In [1]: import numpy as np

In [2]: from numpy import linalg as LA

In [3]: np.set_printoptions(precision=1, suppress=True, linewidth=200, legacy="1.25")

In [4]: rnd = lambda a: np.round(a, 1) + 0

In [5]: feats = np.maximum(np.array([[7, 1, 5, 7],
   ...:     [5, 7, 4, 2],
   ...:     [4, 7, 0, 8],
   ...:     [0, 4, 4, 3],
   ...:     [7, 1, 6, 8],
   ...:     [3, 8, 7, 0],
   ...:     [0, 2, 0, 6],
   ...:     [5, 2, 0, 8],
   ...:     [8, 6, 8, 2],
   ...:     [1, 4, 1, 3],
   ...:     [9, 3, 0, 1],
   ...:     [4, 6, 1, 4],
   ...:     [1, 3, 3, 5],
   ...:     [0, 2, 8, 9],
   ...:     [6, 2, 5, 7],
   ...:     [2, 9, 6, 4],
   ...:     [7, 5, 7, 4],
   ...:     [2, 5, 0, 8],
   ...:     [7, 1, 9, 5],
   ...:     [2, 3, 3, 7],
   ...:     [6, 6, 0, 9],
   ...:     [6, 2, 6, 4],
   ...:     [6, 3, 5, 2],
   ...:     [2, 6, 4, 1],
   ...:     [6, 4, 9, 1],
   ...:     [5, 0, 8, 0],
   ...:     [3, 7, 8, 9],
   ...:     [7, 7, 4, 4],
   ...:     [1, 2, 0, 3]]) @ np.array([[3, 1, 3, 2, 5, 5],
   ...:     [4, 3, 1, 3, 3, 3],
   ...:     [1, 1, 1, 5, 1, 5],
   ...:     [5, 2, 3, 3, 4, 2]]) + np.array([-3, -4, 3, 0, -3, -2]), 0)

In [6]: print(feats)
[[ 62  25  51  63  68  75]
 [ 54  30  35  57  55  68]
 [ 77  37  46  53  70  55]
 [ 32  18  20  41  25  36]
 [ 68  28  55  71  73  82]
 [ 45  30  27  65  43  72]
 [ 35  14  23  24  27  16]
 [ 60  23  44  40  60  45]
 [ 63  34  47  80  71 100]
 [ 32  16  20  28  27  26]
 [ 41  16  36  30  55  54]
 [ 54  27  34  43  52  49]
 [ 40  19  27  41  34  37]
 [ 58  28  40  73  47  62]
 [ 63  27  49  64  66  73]
 [ 65  39  36  73  56  73]
 [ 65  33  48  76  70  91]
 [ 63  29  38  43  54  39]
 [ 56  25  49  77  64  91]
 [ 53  24  36  49  47  46]
 [ 84  38  54  57  81  64]
 [ 49  22  41  60  55  72]
 [ 42  20  35  52  49  66]
 [ 36  22  22  45  33  48]
 [ 45  25  37  72  52  87]
 [ 20   9  26  50  30  63]
 [ 87  46  54  94  77  92]
 [ 70  36  47  67  73  82]
 [ 23   9  17  17  20  15]]

In [7]: f = np.array([-3, 2, 0])

In [8]: print(np.correlate(feats[5], feats[23], "full"))
[ 2160  2925  4311  6351  7074 10674  7415  6588  4870  3132  2592]

In [9]: print(np.convolve(feats[5], f))
[-135    0  -21 -141    1 -130  144    0]

In [10]: labels = feats[:, 2] > np.median(feats[:, 2])

In [11]: f = feats[labels].mean(axis=0) - feats[~labels].mean(axis=0)

In [12]: print(labels.astype(int))
[1 0 1 0 1 0 0 1 1 0 0 0 0 1 1 0 1 1 1 0 1 1 0 0 0 0 1 1 0]

In [13]: print(np.argsort(-np.abs(f).round(6), kind="stable"))
[4 0 5 3 2 1]

In [14]: print(rnd((((feats - feats.mean(axis=0)) @ f > 0) == labels).mean()))
0.8

In [15]: print(rnd(f))
[24.9  9.6 18.6 19.8 26.  22.7]

In [16]: cov = np.cov(feats, rowvar=False)

In [17]: print(np.median(feats, axis=0))
[54. 25. 37. 57. 55. 64.]

In [18]: print(np.argsort(-feats.std(axis=0).round(6), kind="stable"))
[5 3 4 0 2 1]

In [19]: print(rnd(np.corrcoef(feats.T)))
[[1.  0.9 0.9 0.7 0.9 0.6]
 [0.9 1.  0.7 0.7 0.8 0.6]
 [0.9 0.7 1.  0.7 1.  0.7]
 [0.7 0.7 0.7 1.  0.7 0.9]
 [0.9 0.8 1.  0.7 1.  0.8]
 [0.6 0.6 0.7 0.9 0.8 1. ]]

In [20]: F = np.loadtxt("run10.csv", delimiter=",")

In [21]: print(F)
[[ 2.5 -1.7  1.2 -0.7  0.3 -2.2 -0.6 -0.9 -1.4 -0.2 -0.3 -1.1  0.2]
 [-1.1 -0.6 -1.2 -1.6 -1.2 -0.4  0.  -0.9 -0.9 -1.4  1.8  2.7  0.3]
 [ 0.2  0.5 -0.6  0.9  0.   0.7  0.4 -0.1 -0.1  0.8  0.7  0.2  0. ]
 [ 0.4  0.1  1.6 -0.3 -0.7  0.6  0.3 -0.9  1.6  1.5 -1.   0.   1.8]
 [ 0.3  0.3 -0.4  0.8  0.   0.3  0.2 -0.2 -0.4  1.2  0.1  0.4 -0.2]
 [-0.8  1.3 -1.9  0.6 -0.3 -0.5  0.8 -1.  -0.5  0.3  0.3 -1.8  0.5]]

In [22]: print(rnd(LA.norm(F, axis=0)))
[2.9 2.3 3.1 2.2 1.5 2.5 1.1 1.9 2.4 2.5 2.2 3.5 1.9]

In [23]: print(LA.norm(F, axis=1).argmax())
1

In [24]: print(rnd(LA.norm(F, "nuc")))
19.0

In [25]: print(rnd(LA.norm(F, 2)))
5.1
